% ipython --no-banner

In [1]: import numpy as np

In [2]: import numpy.linalg as la

In [3]: np.set_printoptions(suppress=True, linewidth=100)

In [4]: def tidy(a):
   ...:     return np.round(a, 3) + 0
   ...: 

In [5]: E = np.array([[3, 4, 0],
   ...:     [3, 4, 1],
   ...:     [6, 6, 4],
   ...:     [10, 6, 8],
   ...:     [12, 8, 9],
   ...:     [14, 10, 13],
   ...:     [16, 12, 18],
   ...:     [21, 17, 22],
   ...:     [23, 21, 22],
   ...:     [27, 23, 25],
   ...:     [28, 27, 30],
   ...:     [28, 29, 30],
   ...:     [33, 33, 35]])

In [6]: E
Out[6]: 
array([[ 3,  4,  0],
       [ 3,  4,  1],
       [ 6,  6,  4],
       [10,  6,  8],
       [12,  8,  9],
       [14, 10, 13],
       [16, 12, 18],
       [21, 17, 22],
       [23, 21, 22],
       [27, 23, 25],
       [28, 27, 30],
       [28, 29, 30],
       [33, 33, 35]])

In [7]: cov = np.cov(E, rowvar=False)

In [8]: print(tidy(la.eigvalsh(cov)[::-1]))
[341.632   3.366   0.848]

In [9]: np.median(E, axis=0)
Out[9]: array([16., 12., 18.])

In [10]: tidy(np.corrcoef(E.T))
Out[10]: 
array([[1.   , 0.976, 0.993],
       [0.976, 1.   , 0.974],
       [0.993, 0.974, 1.   ]])

In [11]: print(np.argsort(-E.std(axis=0).round(6), kind="stable"))
[2 1 0]

In [12]: data = np.load("block4.npy")

In [13]: data
Out[13]: 
array([[1.   , 0.7  , 0.49 , 0.343],
       [0.7  , 1.   , 0.7  , 0.49 ],
       [0.49 , 0.7  , 1.   , 0.7  ],
       [0.343, 0.49 , 0.7  , 1.   ]])

In [14]: # symmetric, so the eigenvalues are real

In [15]: vec = np.array([2, 1, 0, 5])

In [16]: target = data @ vec

In [17]: target
Out[17]: array([4.415, 4.85 , 5.18 , 6.176])

In [18]: tidy(la.solve(data, 2 * target))
Out[18]: array([ 4.,  2.,  0., 10.])

In [19]: tidy(la.solve(data, target))
Out[19]: array([2., 1., 0., 5.])

In [20]: tidy(la.solve(data, target + data[:, 3]))
Out[20]: array([2., 1., 0., 6.])

In [21]: u, v = data[2], data[0]

In [22]: tidy(u @ u)
Out[22]: np.float64(2.22)

In [23]: tidy(u @ v)
Out[23]: np.float64(1.71)

In [24]: pr = (u @ v) / (u @ u) * u

In [25]: tidy((v - pr) @ u)
Out[25]: np.float64(0.0)

In [26]: tidy(np.outer(u, v))
Out[26]: 
array([[0.49 , 0.343, 0.24 , 0.168],
       [0.7  , 0.49 , 0.343, 0.24 ],
       [1.   , 0.7  , 0.49 , 0.343],
       [0.7  , 0.49 , 0.343, 0.24 ]])

In [27]: la.matrix_rank(np.outer(u, v))
Out[27]: np.int64(1)

In [28]: J = np.load("sample7.npy")

In [29]: J
Out[29]: 
array([[  2, -10,   2,   0],
       [-10,   8,   0,   2],
       [  2,   0,   6,   1],
       [  0,   2,   1,  10]])

In [30]: # equal to its transpose

In [31]: vals, V = la.eigh(J)

In [32]: np.unique(vals.round(6) + 0, return_counts=True)[1]
Out[32]: array([1, 1, 1, 1])

In [33]: tidy(vals)
Out[33]: array([-5.731,  5.643, 10.127, 15.961])

In [34]: print(tidy(V.T @ J @ V))
[[-5.731  0.     0.     0.   ]
 [ 0.     5.643  0.     0.   ]
 [ 0.     0.    10.127  0.   ]
 [ 0.     0.     0.    15.961]]

In [35]: tidy(la.eigvalsh(J + 5 * np.eye(4)))
Out[35]: array([-0.731, 10.643, 15.127, 20.961])

In [36]: vals, V = la.eig(J)

In [37]: tidy(vals)
Out[37]: array([-5.731, 15.961, 10.127,  5.643])

In [38]: tidy(np.sort(la.eigvals(J.T)))
Out[38]: array([-5.731,  5.643, 10.127, 15.961])

In [39]: out = J[0, 0] * J[1:] - np.outer(J[1:, 0], J[0])

In [40]: out
Out[40]: 
array([[  0, -84,  20,   4],
       [  0,  20,   8,   2],
       [  0,   4,   2,  20]])

In [41]: np.flatnonzero(~out.round(6).any(axis=1))
Out[41]: array([], dtype=int64)

In [42]: (J - J.T) / 2
Out[42]: 
array([[0., 0., 0., 0.],
       [0., 0., 0., 0.],
       [0., 0., 0., 0.],
       [0., 0., 0., 0.]])

In [43]: tidy(np.abs(la.eigvals(J)).max())
Out[43]: np.float64(15.961)

In [44]: (J + J.T) / 2
Out[44]: 
array([[  2., -10.,   2.,   0.],
       [-10.,   8.,   0.,   2.],
       [  2.,   0.,   6.,   1.],
       [  0.,   2.,   1.,  10.]])

In [45]: la.matrix_power(J, 3)
Out[45]: 
array([[ 1248, -1916,   294,  -364],
       [-1916,  2416,  -272,   678],
       [  294,  -272,   294,   165],
       [ -364,   678,   165,  1138]])

In [46]: m1 = np.load("a.npy")

In [47]: m1
Out[47]: 
array([[2, 2, 1, 1],
       [1, 2, 0, 3],
       [2, 1, 2, 0],
       [0, 2, 2, 0]])

In [48]: T = np.stack([m1, 3 * m1, m1[::-1]])

In [49]: tidy(la.norm(T, axis=(1, 2)))
Out[49]: array([ 6.403, 19.209,  6.403])

In [50]: la.matrix_rank(T.reshape(3, -1))
Out[50]: np.int64(2)

In [51]: tidy(la.det(T))
Out[51]: array([  -14., -1134.,   -14.])

In [52]: la.matrix_rank(T)
Out[52]: array([4, 4, 4])

In [53]: ang = np.radians(105)

In [54]: r_ = np.eye(4)

In [55]: r_[2, 2] = r_[0, 0] = np.cos(ang)

In [56]: r_[2, 0], r_[0, 2] = -np.sin(ang), np.sin(ang)

In [57]: tidy(r_)
Out[57]: 
array([[-0.259,  0.   ,  0.966,  0.   ],
       [ 0.   ,  1.   ,  0.   ,  0.   ],
       [-0.966,  0.   , -0.259,  0.   ],
       [ 0.   ,  0.   ,  0.   ,  1.   ]])

In [58]: out = m1 @ r_.T

In [59]: tidy(np.abs(out - m1).max(axis=0))
Out[59]: array([1.932, 0.   , 4.449, 0.   ])

In [60]: print(np.allclose(la.norm(m1, axis=1), la.norm(out, axis=1)))
True
